$ ipython --no-banner

In [1]: import numpy as np

In [2]: import numpy.linalg as la

In [3]: np.set_printoptions(precision=1, suppress=True, linewidth=120, legacy="1.25")

In [4]: m1 = np.loadtxt("x.csv", delimiter=",")

In [5]: print(m1)
[[ 1.9 -0.9 -0.2  2.5 -0.6]
 [ 1.  -0.8  0.5 -0.9 -0.3]
 [ 2.8 -0.2  1.  -0.7 -0.9]
 [-1.7  0.8  0.3  2.1  0.5]
 [ 5.   0.2  1.2  0.4 -1.7]
 [ 3.2  0.2 -1.7 -0.7 -1.1]
 [ 2.2 -0.6 -1.7  2.  -0.7]
 [-4.5 -0.7 -1.7  0.3  1.6]
 [-3.9  1.6 -1.6 -0.5  1.3]
 [ 0.1 -2.   0.  -1.1  0. ]
 [ 1.7 -0.4  0.4  1.5 -0.6]
 [-0.9 -0.7  0.9  2.   0.3]
 [ 2.7 -2.3 -1.3 -0.8 -0.9]
 [ 2.4  2.6  0.4  2.1 -0.8]
 [-3.3  0.7  0.1  0.8  1.1]
 [ 3.6 -1.1  0.5  2.  -1.2]
 [ 3.3 -0.3 -0.4  0.6 -1.1]
 [-0.6  0.7  0.8  0.4  0.2]
 [ 2.4  0.1 -0.1  1.5 -0.8]
 [-0.5 -1.1  0.1  0.1  0.2]
 [-4.7 -1.3  1.4  0.1  1.6]
 [ 2.7  0.2  0.9  0.3 -0.9]
 [ 1.8 -0.1  1.3 -0.1 -0.6]
 [ 1.2 -0.4  1.8 -0.2 -0.4]
 [-0.4  0.4 -1.8 -0.1  0.1]
 [-4.6  0.1 -0.4 -0.8  1.5]
 [-0.9 -1.6  0.3  1.5  0.3]]

In [6]: P = m1 @ la.solve(m1.T @ m1, m1.T)

In [7]: print(np.round(np.diag(P), 1) + 0)
[0.2 0.1 0.2 0.3 0.2 0.2 0.3 0.5 0.2 0.2 0.1 0.2 0.3 0.4 0.1 0.2 0.1 0.  0.1 0.1 0.3 0.1 0.1 0.1 0.2 0.2 0.2]

In [8]: print(np.round(la.eigvalsh(P), 1) + 0)
[0. 0. 0. 0. 0. 0. 0. 0. 0. 0. 0. 0. 0. 0. 0. 0. 0. 0. 0. 0. 0. 0. 1. 1. 1. 1. 1.]

In [9]: print(np.round(P @ m1[:, 2], 1) + 0)
[-0.2  0.5  1.   0.3  1.2 -1.7 -1.7 -1.7 -1.6  0.   0.4  0.9 -1.3  0.4  0.1  0.5 -0.4  0.8 -0.1  0.1  1.4  0.9  1.3
  1.8 -1.8 -0.4  0.3]

In [10]: th = np.radians(30)

In [11]: r_ = np.eye(5)

In [12]: r_[1, 1] = r_[4, 4] = np.cos(th)

In [13]: r_[1, 4], r_[4, 1] = -np.sin(th), np.sin(th)

In [14]: print(r_)
[[ 1.   0.   0.   0.   0. ]
 [ 0.   0.9  0.   0.  -0.5]
 [ 0.   0.   1.   0.   0. ]
 [ 0.   0.   0.   1.   0. ]
 [ 0.   0.5  0.   0.   0.9]]

In [15]: M2 = m1 @ r_.T

In [16]: print(np.abs(M2 - m1).max(axis=0))
[0.  0.9 0.  0.  1.4]

In [17]: print(np.allclose(la.norm(m1, axis=1), la.norm(M2, axis=1)))
True

In [18]: dist = la.norm(m1[:, None] - m1[None], axis=-1)

In [19]: print(la.matrix_rank(dist ** 2))
7

In [20]: print(np.unravel_index(dist.round(6).argmax(), dist.shape))
(4, 7)

In [21]: print(dist[16].round(6).argsort(kind="stable")[:4])
[16 18 21 15]

In [22]: print(dist.shape)
(27, 27)

In [23]: print(dist[16])
[2.5 3.  2.  5.6 2.5 1.9 2.3 8.4 8.  4.2 2.1 4.8 2.7 3.5 7.  1.9 0.  4.4 1.4 4.2 8.7 1.6 2.4 3.2 4.3 8.4 4.8]

In [24]: print(la.norm(m1 - m1.mean(axis=0), axis=1))
[2.6 1.7 2.9 2.9 5.  3.6 2.9 5.5 5.3 2.4 1.7 2.3 3.7 3.9 4.1 3.8 3.  1.6 2.3 1.4 5.7 2.6 2.  2.1 2.2 5.5 2.2]

In [25]: print(dist[:5, :5])
[[0.  3.6 3.6 4.2 4.3]
 [3.6 0.  2.1 4.4 4.6]
 [3.6 2.1 0.  5.6 2.6]
 [4.2 4.4 5.6 0.  7.3]
 [4.3 4.6 2.6 7.3 0. ]]

In [26]: x = np.array([8, 7, 4, 2, 6])

In [27]: y = m1 @ x

In [28]: b, lr = np.zeros(5), 1 / la.norm(m1, 2) ** 2

In [29]: for i in range(60):
    ...:     b -= lr * m1.T @ (m1 @ b - y)
    ...:     if i % 10 == 0: print(i, round(la.norm(m1 @ b - y), 1))
    ...: 
0 38.8
10 9.6
20 2.8
30 1.4
40 1.2
50 1.2

In [30]: print(b)
[ 5.4  6.9  4.   2.  -1.9]

In [31]: mat = np.loadtxt("run12.csv", delimiter=",")

In [32]: print(mat)
[[ -0.3   0.9  -0.1  -0.7   0.7  -0.3   2.6]
 [ -0.1   0.1  -0.4  -0.4  -1.6   1.3  -0.1]
 [  0.9  -1.4  -1.1  -1.1   0.4   0.8   0.7]
 [  0.3   2.3  -1.7  -2.7   0.6   0.2  -0.5]
 [  1.4  -0.2   0.3  -1.6   1.3   2.4   0.3]
 [ -0.7   0.7  -0.3  -0.4  -1.4  -0.3  -1.5]
 [ -1.    0.    0.2   2.4  -0.2  -0.5   0.5]
 [  0.8   0.2   0.9  -0.7   1.1   0.4   1. ]
 [ -1.1  -0.3   1.6  -1.9   0.2  -0.7  -1.4]
 [  0.8  -0.9   0.2  -2.1  -0.1  -0.8  -0.6]
 [  1.3   1.9  -1.   -1.6  -0.8  -0.5  -0.3]
 [ -0.8  -1.2   0.2   1.8  -1.3  -0.8  -0.2]
 [  1.4  -0.9  -0.1   0.    0.1   0.8   0.2]
 [  1.5  -0.4  -0.4   0.4   0.7  -0.2  -0.6]
 [ -0.2  -0.8  -1.4  -1.    0.9  -2.3   2.8]
 [ -1.    0.2   0.9   1.    1.5   0.5  -2.3]
 [  1.9   0.   -1.    1.1   0.1   0.4   0.7]
 [  1.3   0.2  -0.3  -1.3   0.4  -0.4   0.6]
 [  0.9  -0.9   0.7  -0.1  -1.1   0.3  -0.4]
 [ -1.8   1.5   0.1   1.7   1.    0.1   0.3]
 [ -0.5  -0.5   1.9  -0.1   1.5  -0.1   0.4]
 [  1.1  -2.   -1.4  -1.5  -0.6  -1.1  -0.5]
 [  1.8  -0.4   0.6  -1.3   0.7   0.6   1. ]
 [  0.    1.9  -1.5  -0.6   0.3   0.5  -1.9]
 [ 20.  -24.   -4.   -4.    3.   -1.   -9. ]
 [  0.7   0.6  -1.   -0.8  -1.2  -0.6  -0.3]
 [ -0.4  -1.5   1.7  -2.1  -0.4  -1.7  -0.7]
 [  1.2  -1.5  -1.2  -0.2   0.9   1.1  -1. ]
 [  2.2   0.9   0.5   0.2   0.5  -0.4  -0.3]
 [ -1.1  -1.1  -0.4  -1.    0.2   0.4  -0.5]
 [  2.4  -0.9  -0.7   1.3  -0.4   0.2  -0.3]]

In [33]: dist = la.norm(mat[:, None] - mat[None], axis=-1)

In [34]: print(dist[29])
[ 3.9  2.6  2.5  4.3  3.7  2.8  3.9  3.2  2.7  2.6  4.2  3.5  2.8  3.1  4.5  3.5  4.1  3.1  2.8  4.   3.1  3.1  3.5
  3.7 32.8  3.1  3.3  2.8  4.2  0.   4.3]

In [35]: print(np.unravel_index(dist.round(6).argmax(), dist.shape))
(19, 24)

In [36]: print(np.flatnonzero(dist[29] < dist.mean() / 2))
[ 1  2  8  9 29]

In [37]: print(dist.mean(axis=1).argmax())
24

In [38]: print(dist[29].round(6).argsort(kind="stable")[:4])
[29  2  9  1]

In [39]: print(dist.shape)
(31, 31)
